% ipython --no-banner

In [1]: import numpy as np

In [2]: import numpy.linalg as la

In [3]: np.set_printoptions(precision=1, suppress=True, linewidth=160, legacy="1.25")

In [4]: rd = lambda a: np.round(a, 1) + 0

In [5]: F = np.load("layer7.npy")

In [6]: F
Out[6]: 
array([[31, 20, 19, 14,  6, 15],
       [20, 38, 25, 27, 11, 15],
       [19, 25, 27, 21,  8, 15],
       [14, 27, 21, 24,  9, 15],
       [ 6, 11,  8,  9,  8, 12],
       [15, 15, 15, 15, 12, 23]])

In [7]: # symmetric

In [8]: vec = np.ones(6)

In [9]: for _ in range(6):
   ...:     vec = F @ vec
   ...:     vec /= la.norm(vec)
   ...:     print(round(vec @ F @ vec, 1))
   ...: 
109.1
109.1
109.2
109.2
109.2
109.2

In [10]: rd(vec)
Out[10]: array([0.4, 0.5, 0.4, 0.4, 0.2, 0.3])

In [11]: O, evecs = la.qr(F[:, :5])[0], la.qr(F[:, 5:])[0]

In [12]: sigma = la.svd(O.T @ evecs, compute_uv=False)

In [13]: rd(sigma)
Out[13]: array([1.])

In [14]: (sigma > 0.9).sum()
Out[14]: 1

In [15]: rd(la.norm(O @ O.T - evecs @ evecs.T, 2))
Out[15]: 1.0

In [16]: E = np.loadtxt("block12.csv", delimiter=",")

In [17]: E
Out[17]: 
array([[ -6.,   9.,   3.,   3.,   6.,   3.,  -9.,   6.,  -3.,   3.],
       [  2.,  -3.,  -1.,  -1.,  -2.,  -1.,   3.,  -2.,   1.,  -1.],
       [ -8.,  12.,   4.,   4.,   8.,   4., -12.,   8.,  -4.,   4.],
       [  4.,  -6.,  -2.,  -2.,  -4.,  -2.,   6.,  -4.,   2.,  -2.],
       [ 10., -15.,  -5.,  -5., -10.,  -5.,  15., -10.,   5.,  -5.],
       [ -6.,   9.,   3.,   3.,   6.,   3.,  -9.,   6.,  -3.,   3.],
       [ -6.,   9.,   3.,   3.,   6.,   3.,  -9.,   6.,  -3.,   3.],
       [  6.,  -9.,  -3.,  -3.,  -6.,  -3.,   9.,  -6.,   3.,  -3.]])

In [18]: left, sigma, VT = la.svd(E)

In [19]: rd(sigma)
Out[19]: array([53.6,  0. ,  0. ,  0. ,  0. ,  0. ,  0. ,  0. ])

In [20]: A2 = left[:, :1] @ np.diag(sigma[:1]) @ VT[:1]

In [21]: la.matrix_rank(A2)
Out[21]: 1

In [22]: th = np.radians(180)

In [23]: Rm = np.eye(10)

In [24]: Rm[5, 5] = Rm[8, 8] = np.cos(th)

In [25]: Rm[5, 8], Rm[8, 5] = -np.sin(th), np.sin(th)

In [26]: rd(Rm)
Out[26]: 
array([[ 1.,  0.,  0.,  0.,  0.,  0.,  0.,  0.,  0.,  0.],
       [ 0.,  1.,  0.,  0.,  0.,  0.,  0.,  0.,  0.,  0.],
       [ 0.,  0.,  1.,  0.,  0.,  0.,  0.,  0.,  0.,  0.],
       [ 0.,  0.,  0.,  1.,  0.,  0.,  0.,  0.,  0.,  0.],
       [ 0.,  0.,  0.,  0.,  1.,  0.,  0.,  0.,  0.,  0.],
       [ 0.,  0.,  0.,  0.,  0., -1.,  0.,  0.,  0.,  0.],
       [ 0.,  0.,  0.,  0.,  0.,  0.,  1.,  0.,  0.,  0.],
       [ 0.,  0.,  0.,  0.,  0.,  0.,  0.,  1.,  0.,  0.],
       [ 0.,  0.,  0.,  0.,  0.,  0.,  0.,  0., -1.,  0.],
       [ 0.,  0.,  0.,  0.,  0.,  0.,  0.,  0.,  0.,  1.]])

In [27]: A2 = E @ Rm.T

In [28]: np.allclose(E @ E.T, A2 @ A2.T)
Out[28]: True
